$ ipython --no-banner

In [1]: import numpy as np

In [2]: from numpy import linalg as LA

In [3]: np.set_printoptions(suppress=True, linewidth=200)

In [4]: def rd(a):
   ...:     return np.round(a, 4) + 0
   ...: 

In [5]: rng = np.random.default_rng(75)

In [6]: lab = rng.integers(0, 3, 8)

In [7]: feats = (lab[:, None] == lab) * 5 + np.eye(8)

In [8]: feats
Out[8]: 
array([[6., 0., 0., 0., 0., 5., 5., 0.],
       [0., 6., 5., 5., 0., 0., 0., 0.],
       [0., 5., 6., 5., 0., 0., 0., 0.],
       [0., 5., 5., 6., 0., 0., 0., 0.],
       [0., 0., 0., 0., 6., 0., 0., 5.],
       [5., 0., 0., 0., 0., 6., 5., 0.],
       [5., 0., 0., 0., 0., 5., 6., 0.],
       [0., 0., 0., 0., 5., 0., 0., 6.]])

In [9]: evals, evecs = LA.eigh(feats)

In [10]: rd(LA.eigvalsh(feats + 4 * np.eye(8)))
Out[10]: array([ 5.,  5.,  5.,  5.,  5., 15., 20., 20.])

In [11]: rd(evecs @ np.diag(evals) @ evecs.T)
Out[11]: 
array([[6., 0., 0., 0., 0., 5., 5., 0.],
       [0., 6., 5., 5., 0., 0., 0., 0.],
       [0., 5., 6., 5., 0., 0., 0., 0.],
       [0., 5., 5., 6., 0., 0., 0., 0.],
       [0., 0., 0., 0., 6., 0., 0., 5.],
       [5., 0., 0., 0., 0., 6., 5., 0.],
       [5., 0., 0., 0., 0., 5., 6., 0.],
       [0., 0., 0., 0., 5., 0., 0., 6.]])

In [12]: lab = rng.permutation(8)

In [13]: lab
Out[13]: array([4, 2, 7, 1, 3, 6, 5, 0])

In [14]: A2 = feats[lab][:, lab]

In [15]: np.allclose(A2, feats)
Out[15]: False

In [16]: rd(np.sort(np.abs(LA.eigvals(A2))))
Out[16]: array([ 1.,  1.,  1.,  1.,  1., 11., 16., 16.])

In [17]: rd(LA.det(A2)), rd(LA.det(feats[lab]))
Out[17]: (np.float64(2816.0), np.float64(2816.0))

In [18]: np.diag(A2)
Out[18]: array([6., 6., 6., 6., 6., 6., 6., 6.])

In [19]: A2 = np.array([[-4, 4, -1],
    ...:     [-5, -5, -6],
    ...:     [-4, -3, -8],
    ...:     [-7, 2, 8],
    ...:     [4, 2, 6],
    ...:     [-2, 2, -2],
    ...:     [6, 4, 0],
    ...:     [-7, 8, 2]])

In [20]: np.einsum("ij->j", feats)
Out[20]: array([16., 16., 16., 16., 11., 16., 16., 11.])

In [21]: LA.matrix_rank(feats @ A2)
Out[21]: np.int64(3)

In [22]: A2.T @ feats.T
Out[22]: 
array([[ -4., -85., -84., -87., -11.,  -2.,   6., -22.],
       [ 54., -35., -33., -28.,  52.,  52.,  54.,  58.],
       [-16., -36., -38., -22.,  46., -17., -15.,  42.]])

In [23]: feats @ A2
Out[23]: 
array([[ -4.,  54., -16.],
       [-85., -35., -36.],
       [-84., -33., -38.],
       [-87., -28., -22.],
       [-11.,  52.,  46.],
       [ -2.,  52., -17.],
       [  6.,  54., -15.],
       [-22.,  58.,  42.]])
